$ ipython --no-banner

In [1]: import numpy as np

In [2]: from numpy import linalg as LA

In [3]: np.set_printoptions(precision=2, suppress=True, linewidth=100, sign=" ")

In [4]: rnd = lambda a: np.round(a, 2) + 0

In [5]: rng = np.random.default_rng(172)

In [6]: M = rng.normal(size=(25, 5))

In [7]: M = 10 * M / LA.norm(M, axis=1, keepdims=True)

In [8]: print(rnd(M))
[[-2.18 -3.21  4.73 -3.15  7.25]
 [-6.66  3.11  4.88  4.39 -1.72]
 [-1.16 -1.42  8.29  5.23 -0.78]
 [-3.81 -5.85 -2.9  -0.07 -6.54]
 [ 3.02  5.76  0.17  7.41 -1.65]
 [-0.08 -1.14  4.77 -3.48  7.99]
 [ 0.11  1.1  -5.4  -4.51  7.02]
 [ 6.91 -5.59 -2.65  3.2   1.96]
 [ 0.98 -4.03  0.92 -1.04  8.99]
 [ 3.36 -4.13  3.71  1.59  7.44]
 [ 0.55 -3.99 -7.95  4.53 -0.36]
 [-2.82 -3.1  -8.56  0.77  2.93]
 [ 3.81 -8.89 -0.8   0.53  2.34]
 [ 1.35 -5.49 -1.18 -7.92  1.99]
 [-4.04 -4.3  -1.26  7.54  2.6 ]
 [ 1.72  0.39  4.22 -0.97  8.84]
 [ 2.38  4.    7.31 -0.1  -4.99]
 [-2.43 -9.02 -3.21 -0.5  -1.48]
 [-5.71 -4.59  0.28  0.61 -6.77]
 [ 0.06 -1.73  3.33 -4.47  8.12]
 [ 7.38  1.88  0.69 -4.56 -4.56]
 [ 3.63 -3.11 -8.06  3.4   0.82]
 [ 2.06  3.67  5.04 -6.31 -4.12]
 [-2.81 -0.45 -8.83 -3.73  0.04]
 [-5.94 -0.04  5.81  2.83  4.78]]

In [9]: D = LA.norm(M[:, None] - M[None], axis=-1)

In [10]: np.flatnonzero(D[15] < D.mean() / 2)
Out[10]: array([  0,   5,   8,   9,  15,  19])

In [11]: (D + 1e9 * np.eye(25)).round(6).argmin(axis=1)
Out[11]: 
array([  5,  24,   1,  18,  16,  19,  23,  12,   9,   8,  21,  23,   7,  19,  10,   5,  22,   3,
         3,   5,  22,  10,  16,  11,   1])

In [12]: D[15].round(6).argsort(kind="stable")[:4]
Out[12]: array([ 15,   5,  19,   8])

In [13]: D.mean(axis=1).argmax()
Out[13]: np.int64(4)

In [14]: D.shape
Out[14]: (25, 25)

In [15]: rnd(D[:5, :5])
Out[15]: 
array([[  0.  ,  14.05,  12.32,  16.36,  17.87],
       [ 14.05,   0.  ,   8.  ,  13.86,  11.49],
       [ 12.32,   8.  ,   0.  ,  14.6 ,  11.85],
       [ 16.36,  13.86,  14.6 ,   0.  ,  16.46],
       [ 17.87,  11.49,  11.85,  16.46,   0.  ]])

In [16]: rnd(LA.norm(M, axis=1))
Out[16]: 
array([ 10.,  10.,  10.,  10.,  10.,  10.,  10.,  10.,  10.,  10.,  10.,  10.,  10.,  10.,  10.,
        10.,  10.,  10.,  10.,  10.,  10.,  10.,  10.,  10.,  10.])
